$ ipython --no-banner

In [1]: import numpy as np

In [2]: from numpy import linalg as LA

In [3]: np.set_printoptions(precision=3, suppress=True, linewidth=120)

In [4]: J = np.array([[2, 3, -3, -2], [-1, -3, 0, -1], [-2, 2, -3, 0], [-1, 1, -1, 3]])

In [5]: print(J)
[[ 2  3 -3 -2]
 [-1 -3  0 -1]
 [-2  2 -3  0]
 [-1  1 -1  3]]

In [6]: rng = np.random.default_rng(91)

In [7]: z = rng.permutation(4)

In [8]: M2 = J[:, z] * rng.choice([-1, 1], 4)

In [9]: print(M2)
[[ 3 -2 -3 -2]
 [-3  1  0 -1]
 [ 2  2 -3  0]
 [ 1  1 -1  3]]

In [10]: Uu, _, Vt = LA.svd(J.T @ M2)

In [11]: print(z)
[1 0 2 3]

In [12]: print(np.round(Uu @ Vt, 3) + 0)
[[ 0. -1.  0.  0.]
 [ 1.  0.  0.  0.]
 [ 0.  0.  1.  0.]
 [ 0.  0.  0.  1.]]

In [13]: O = J.astype(float).copy()

In [14]: for j in range(4):
    ...:     O[:, j] -= O[:, :j] @ (O[:, :j].T @ O[:, j])
    ...:     O[:, j] /= LA.norm(O[:, j])
    ...: 

In [15]: print(np.round(O.T @ J, 3) + 0)
[[ 3.162  1.265  0.316 -1.897]
 [ 0.     4.626 -3.545  0.519]
 [ 0.     0.     2.516  2.162]
 [ 0.     0.     0.     2.336]]

In [16]: print(np.round(O.T @ O, 3) + 0)
[[1. 0. 0. 0.]
 [0. 1. 0. 0.]
 [0. 0. 1. 0.]
 [0. 0. 0. 1.]]

In [17]: print(round(LA.eigvals(J).sum().real, 3))
-1.0

In [18]: print(np.round(LA.det(J.T), 3))
86.0

In [19]: print(LA.eigvals(J))
[ 4.106+0.j     1.624+0.j    -3.365+1.253j -3.365-1.253j]

In [20]: print(round(float(LA.det(J[::-1])), 3))
86.0

In [21]: z = rng.permutation(4)

In [22]: print(z)
[1 3 2 0]

In [23]: M2 = J[z][:, z]

In [24]: print(np.trace(M2))
-1

In [25]: print(np.allclose(M2, J))
False

In [26]: print(round(LA.det(M2), 3), round(LA.det(J[z]), 3))
86.0 86.0

In [27]: print(np.diag(M2))
[-3  3 -3  2]

In [28]: print(M2)
[[-3 -1  0 -1]
 [ 1  3 -1 -1]
 [ 2  0 -3 -2]
 [ 3 -2 -3  2]]

In [29]: W0 = np.load("mat.npy")

In [30]: print(W0)
[[ 0.045 -0.005  0.016]
 [ 0.503 -1.4   -1.043]
 [ 0.521 -1.365 -1.088]
 [ 0.     0.059  0.013]
 [ 0.106  0.045  0.035]
 [ 1.466 -4.085 -3.295]
 [ 0.033 -0.021 -0.055]
 [ 1.526 -4.178 -3.262]
 [ 0.07   0.06  -0.04 ]
 [ 0.977 -2.838 -2.097]
 [ 0.515 -1.485 -1.071]
 [ 1.065 -2.827 -2.253]
 [ 0.083  0.002 -0.091]
 [ 0.564 -1.522 -1.097]
 [ 1.073 -2.801 -2.289]
 [ 0.005  0.073  0.009]
 [ 0.437 -1.39  -1.109]
 [ 0.967 -2.82  -2.266]
 [ 0.526 -1.411 -1.044]
 [ 1.461 -4.234 -3.294]]

In [31]: z = W0[:, 1] > np.median(W0[:, 1])

In [32]: r0 = W0[z].mean(axis=0) - W0[~z].mean(axis=0)

In [33]: print(np.argsort(-np.abs(r0).round(6), kind="stable"))
[1 2 0]

In [34]: print(r0)
[-0.834  2.426  1.861]

In [35]: print(z.astype(int))
[1 1 1 1 1 0 1 0 1 0 0 0 1 0 0 1 1 0 0 0]
